% ipython --no-banner

In [1]: import numpy as np

In [2]: from numpy import linalg as LA

In [3]: np.set_printoptions(precision=1, suppress=True, linewidth=100)

In [4]: J = np.loadtxt("case1.csv", delimiter=",")

In [5]: J
Out[5]: 
array([[ 0., -2.,  0., -6., -2.,  0., -2.],
       [ 0.,  1.,  0.,  3.,  1.,  0.,  1.],
       [ 0.,  2.,  0.,  6.,  2.,  0.,  2.],
       [ 0., -3.,  0., -9., -3.,  0., -3.],
       [ 0., -2.,  0., -6., -2.,  0., -2.],
       [ 0., -3.,  0., -9., -3.,  0., -3.],
       [ 0.,  2.,  0.,  6.,  2.,  0.,  2.],
       [ 0., -2.,  0., -6., -2.,  0., -2.]])

In [6]: J @ LA.pinv(J) @ J
Out[6]: 
array([[ 0., -2.,  0., -6., -2.,  0., -2.],
       [ 0.,  1.,  0.,  3.,  1.,  0.,  1.],
       [ 0.,  2.,  0.,  6.,  2.,  0.,  2.],
       [ 0., -3.,  0., -9., -3.,  0., -3.],
       [ 0., -2.,  0., -6., -2.,  0., -2.],
       [ 0., -3.,  0., -9., -3.,  0., -3.],
       [ 0.,  2.,  0.,  6.,  2.,  0.,  2.],
       [ 0., -2.,  0., -6., -2.,  0., -2.]])

In [7]: np.allclose(J[:-1].T @ LA.lstsq(J[:-1].T, J[-1])[0], J[-1])
Out[7]: True

In [8]: np.abs(np.diag(LA.qr(J)[1])) > 1e-9
Out[8]: array([False,  True, False, False, False, False, False])

In [9]: [round(float(x), 1) for x in LA.svd(J, compute_uv=False)[:3]]
Out[9]: [21.6, 0.0, 0.0]

In [10]: LA.cond(J) > 100
Out[10]: np.True_

In [11]: rk = LA.matrix_rank(J)

In [12]: rk
Out[12]: np.int64(1)

In [13]: ns = LA.svd(J)[2][rk:].T

In [14]: [int(LA.matrix_rank(np.delete(J, i, axis=0))) for i in range(8)]
Out[14]: [1, 1, 1, 1, 1, 1, 1, 1]

In [15]: np.allclose(J @ ns, 0)
Out[15]: True

In [16]: w1 = np.array([[1, 3, -1, -1, 5, 4],
    ...:     [-1, 1, -2, -4, -5, -4],
    ...:     [-3, -1, 5, 1, 1, 1],
    ...:     [-1, 5, -3, -4, 4, 2],
    ...:     [3, -3, 2, 1, 5, 5],
    ...:     [-3, 4, -3, 0, -1, 2],
    ...:     [1, 3, 1, -4, 0, 0]])

In [17]: coef = np.array([7, 8, 0, 5, 6, 0])

In [18]: hid = np.maximum(J @ w1 + coef, 0)

In [19]: hid
Out[19]: 
array([[ 7.,  0., 16., 43.,  0.,  0.],
       [ 7., 24.,  0.,  0., 18.,  7.],
       [ 7., 40.,  0.,  0., 30., 14.],
       [ 7.,  0., 24., 62.,  0.,  0.],
       [ 7.,  0., 16., 43.,  0.,  0.],
       [ 7.,  0., 24., 62.,  0.,  0.],
       [ 7., 40.,  0.,  0., 30., 14.],
       [ 7.,  0., 16., 43.,  0.,  0.]])

In [20]: C = np.array([[0, 1], [-2, -2], [1, 2], [-3, 2], [3, 1], [1, 2]])

In [21]: w1 @ C
Out[21]: 
array([[ 15,   4],
       [-11, -28],
       [  8,  14],
       [ 13, -17],
       [ 25,  30],
       [-12, -14],
       [  7, -11]])

In [22]: (hid @ C).round(6).argmax(axis=1)
Out[22]: array([1, 0, 0, 1, 1, 1, 0, 1])

In [23]: hid @ C
Out[23]: 
array([[-113.,  125.],
       [  13.,   -9.],
       [  24.,  -15.],
       [-162.,  179.],
       [-113.,  125.],
       [-162.,  179.],
       [  24.,  -15.],
       [-113.,  125.]])

In [24]: other = J / np.sqrt((J ** 2).mean(axis=1, keepdims=True))

In [25]: J - J.mean(axis=1, keepdims=True)
Out[25]: 
array([[ 1.7, -0.3,  1.7, -4.3, -0.3,  1.7, -0.3],
       [-0.9,  0.1, -0.9,  2.1,  0.1, -0.9,  0.1],
       [-1.7,  0.3, -1.7,  4.3,  0.3, -1.7,  0.3],
       [ 2.6, -0.4,  2.6, -6.4, -0.4,  2.6, -0.4],
       [ 1.7, -0.3,  1.7, -4.3, -0.3,  1.7, -0.3],
       [ 2.6, -0.4,  2.6, -6.4, -0.4,  2.6, -0.4],
       [-1.7,  0.3, -1.7,  4.3,  0.3, -1.7,  0.3],
       [ 1.7, -0.3,  1.7, -4.3, -0.3,  1.7, -0.3]])

In [26]: other[1]
Out[26]: array([0. , 0.8, 0. , 2.3, 0.8, 0. , 0.8])

In [27]: LA.matrix_rank(J - J.mean(axis=1, keepdims=True))
Out[27]: np.int64(1)

In [28]: F = np.loadtxt("dump.csv", delimiter=",")

In [29]: F
Out[29]: 
array([[-2.,  1.,  0.,  0.,  0.,  0.,  0.,  0.,  0.],
       [ 0., -2.,  1.,  0.,  0.,  0.,  0.,  0.,  0.],
       [ 0.,  0., -2.,  1.,  0.,  0.,  0.,  0.,  0.],
       [ 0.,  0.,  0., -2.,  1.,  0.,  0.,  0.,  0.],
       [ 0.,  0.,  0.,  0., -2.,  1.,  0.,  0.,  0.],
       [ 0.,  0.,  0.,  0.,  0., -2.,  1.,  0.,  0.],
       [ 0.,  0.,  0.,  0.,  0.,  0., -2.,  1.,  0.],
       [ 0.,  0.,  0.,  0.,  0.,  0.,  0., -2.,  1.],
       [ 0.,  0.,  0.,  0.,  0.,  0.,  0.,  0., -2.]])

In [30]: F[7] @ F[5]
Out[30]: np.float64(0.0)

In [31]: round(float(LA.norm(F, "nuc")), 1)
Out[31]: 19.0

In [32]: round(LA.norm(F[7], 1), 1), np.round(LA.norm(F[7], np.inf), 1)
Out[32]: (np.float64(3.0), np.float64(2.0))

In [33]: np.round(LA.norm(F, 1), 1), round(float(LA.norm(F, np.inf)), 1)
Out[33]: (np.float64(3.0), 3.0)

In [34]: round(LA.norm(F, 2), 1)
Out[34]: np.float64(3.0)

In [35]: LA.norm(F, axis=1)
Out[35]: array([2.2, 2.2, 2.2, 2.2, 2.2, 2.2, 2.2, 2.2, 2. ])

In [36]: other = F[0, 0] * F[1:] - np.outer(F[1:, 0], F[0])

In [37]: other
Out[37]: 
array([[ 0.,  4., -2., -0., -0., -0., -0., -0., -0.],
       [ 0., -0.,  4., -2., -0., -0., -0., -0., -0.],
       [ 0., -0., -0.,  4., -2., -0., -0., -0., -0.],
       [ 0., -0., -0., -0.,  4., -2., -0., -0., -0.],
       [ 0., -0., -0., -0., -0.,  4., -2., -0., -0.],
       [ 0., -0., -0., -0., -0., -0.,  4., -2., -0.],
       [ 0., -0., -0., -0., -0., -0., -0.,  4., -2.],
       [ 0., -0., -0., -0., -0., -0., -0., -0.,  4.]])

In [38]: LA.matrix_rank(other), LA.matrix_rank(F)
Out[38]: (np.int64(8), np.int64(9))

In [39]: np.flatnonzero(~other.round(6).any(axis=1))
Out[39]: array([], dtype=int64)

In [40]: m1 = np.array([[1, -1, 1, -1, -1, 1, -1, 1],
    ...:     [1, -1, 1, -1, 1, -1, 1, -1],
    ...:     [1, 1, -1, -1, -1, -1, 1, 1],
    ...:     [1, -1, -1, 1, -1, 1, 1, -1],
    ...:     [1, 1, 1, 1, 1, 1, 1, 1]])

In [41]: def softmax(z):
    ...:     e = np.exp(z - z.max(axis=-1, keepdims=True))
    ...:     return e / e.sum(axis=-1, keepdims=True)
    ...: 

In [42]: softmax(m1[4])
Out[42]: array([0.1, 0.1, 0.1, 0.1, 0.1, 0.1, 0.1, 0.1])

In [43]: softmax(m1).sum(axis=1)
Out[43]: array([1., 1., 1., 1., 1.])

In [44]: softmax(m1[4] + 2)
Out[44]: array([0.1, 0.1, 0.1, 0.1, 0.1, 0.1, 0.1, 0.1])

In [45]: scores = m1 @ m1.T / np.sqrt(8)

In [46]: np.round(softmax(scores + np.triu(np.full(scores.shape, -np.inf), 1)), 1) + 0
Out[46]: 
array([[1. , 0. , 0. , 0. , 0. ],
       [0.1, 0.9, 0. , 0. , 0. ],
       [0.1, 0.1, 0.9, 0. , 0. ],
       [0.1, 0.1, 0.1, 0.8, 0. ],
       [0. , 0. , 0. , 0. , 0.8]])

In [47]: np.round(LA.norm(m1, "nuc"), 1)
Out[47]: np.float64(14.1)

In [48]: np.round(LA.norm(m1[2] - m1[0]), 1)
Out[48]: np.float64(4.0)

In [49]: LA.norm(m1, axis=2)
AxisError: axis 2 is out of bounds for array of dimension 2


In [50]: round(float(LA.norm(m1, 1)), 1), np.round(LA.norm(m1, np.inf), 1)
Out[50]: (5.0, np.float64(8.0))

In [51]: np.round(LA.norm(m1) ** 2 / LA.norm(m1, 2) ** 2, 1)
Out[51]: np.float64(5.0)

In [52]: LA.norm(m1, axis=0)
Out[52]: array([2.2, 2.2, 2.2, 2.2, 2.2, 2.2, 2.2, 2.2])

In [53]: Uu, sig, Vt = LA.svd(m1, full_matrices=False)

In [54]: np.allclose(Uu * sig @ Vt, m1)
Out[54]: True

In [55]: np.round(Vt @ Vt.T, 1) + 0
Out[55]: 
array([[1., 0., 0., 0., 0.],
       [0., 1., 0., 0., 0.],
       [0., 0., 1., 0., 0.],
       [0., 0., 0., 1., 0.],
       [0., 0., 0., 0., 1.]])

In [56]: sig
Out[56]: array([2.8, 2.8, 2.8, 2.8, 2.8])

In [57]: np.round(Uu.T @ m1 @ Vt.T, 1) + 0
Out[57]: 
array([[2.8, 0. , 0. , 0. , 0. ],
       [0. , 2.8, 0. , 0. , 0. ],
       [0. , 0. , 2.8, 0. , 0. ],
       [0. , 0. , 0. , 2.8, 0. ],
       [0. , 0. , 0. , 0. , 2.8]])

In [58]: other = np.array([[-2, -2, 1, 0], [1, -1, 2, 1], [2, 2, 2, 0], [2, 2, 0, -1]])

In [59]: C = np.array([[5, 9], [-4, 0]])

In [60]: M = np.block([[other, np.array([[3, 0], [1, 2], [3, 3], [1, 2]])], [np.zeros((2, 4)), C]])

In [61]: M
Out[61]: 
array([[-2., -2.,  1.,  0.,  3.,  0.],
       [ 1., -1.,  2.,  1.,  1.,  2.],
       [ 2.,  2.,  2.,  0.,  3.,  3.],
       [ 2.,  2.,  0., -1.,  1.,  2.],
       [ 0.,  0.,  0.,  0.,  5.,  9.],
       [ 0.,  0.,  0.,  0., -4.,  0.]])

In [62]: u = np.array([-1, 1, 3, 3, 3, 3])

In [63]: other = M + np.outer(u, np.eye(6)[2])

In [64]: LA.matrix_rank(LA.inv(other) - LA.inv(M), tol=1e-8)
Out[64]: np.int64(1)

In [65]: t = np.radians(90)

In [66]: Rm = np.eye(6)

In [67]: Rm[1, 1] = Rm[2, 2] = np.cos(t)

In [68]: Rm[1, 2], Rm[2, 1] = -np.sin(t), np.sin(t)

In [69]: Rm.round(1) + 0
Out[69]: 
array([[ 1.,  0.,  0.,  0.,  0.,  0.],
       [ 0.,  0., -1.,  0.,  0.,  0.],
       [ 0.,  1.,  0.,  0.,  0.,  0.],
       [ 0.,  0.,  0.,  1.,  0.,  0.],
       [ 0.,  0.,  0.,  0.,  1.,  0.],
       [ 0.,  0.,  0.,  0.,  0.,  1.]])

In [70]: other = M @ Rm.T

In [71]: np.round(LA.det(Rm), 1), np.trace(Rm)
Out[71]: (np.float64(1.0), np.float64(4.0))

In [72]: np.allclose(M @ M.T, other @ other.T)
Out[72]: True

In [73]: Uu, sig = LA.svd(M)
ValueError: too many values to unpack (expected 2)


In [74]: Uu, sig, Vt = LA.svd(M, full_matrices=False)

In [75]: np.allclose(Uu * sig @ Vt, M)
Out[75]: True

In [76]: np.round(Vt @ Vt.T, 1) + 0
Out[76]: 
array([[1., 0., 0., 0., 0., 0.],
       [0., 1., 0., 0., 0., 0.],
       [0., 0., 1., 0., 0., 0.],
       [0., 0., 0., 1., 0., 0.],
       [0., 0., 0., 0., 1., 0.],
       [0., 0., 0., 0., 0., 1.]])

In [77]: np.cumsum(sig ** 2) / np.sum(sig ** 2)
Out[77]: array([0.7, 0.9, 1. , 1. , 1. , 1. ])

In [78]: np.round(np.abs(Vt[0]), 1) + 0
Out[78]: array([0.1, 0.1, 0.1, 0. , 0.6, 0.8])

In [79]: sig
Out[79]: array([12. ,  5.2,  3.9,  2.9,  1. ,  0.6])

In [80]: np.abs(Uu[:, 0]).round(6).argmax()
Out[80]: np.int64(4)

In [81]: round(LA.norm(M, 1), 1), round(float(LA.norm(M, np.inf)), 1)
Out[81]: (np.float64(17.0), 14.0)

In [82]: np.round(LA.norm(M) ** 2 / LA.norm(M, 2) ** 2, 1)
Out[82]: np.float64(1.4)

In [83]: np.round(LA.norm(M, "nuc"), 1)
Out[83]: np.float64(25.6)

In [84]: LA.norm(M, axis=1).argmax()
Out[84]: np.int64(4)

In [85]: LA.norm(M, axis=2)
AxisError: axis 2 is out of bounds for array of dimension 2


In [86]: LA.norm(M, axis=0)
Out[86]: array([3.6, 3.6, 3. , 1.4, 7.8, 9.9])

In [87]: E = np.load("sample9.npy")

In [88]: E
Out[88]: 
array([[0, 3, 1],
       [1, 0, 3],
       [3, 1, 0]])

In [89]: rng = np.random.default_rng(8484)

In [90]: lab = rng.permutation(3)

In [91]: lab
Out[91]: array([2, 0, 1])

In [92]: other = E[lab][:, lab]

In [93]: np.diag(other)
Out[93]: array([0, 0, 0])

In [94]: np.sort(np.abs(LA.eigvals(other)))
Out[94]: array([2.6, 2.6, 4. ])
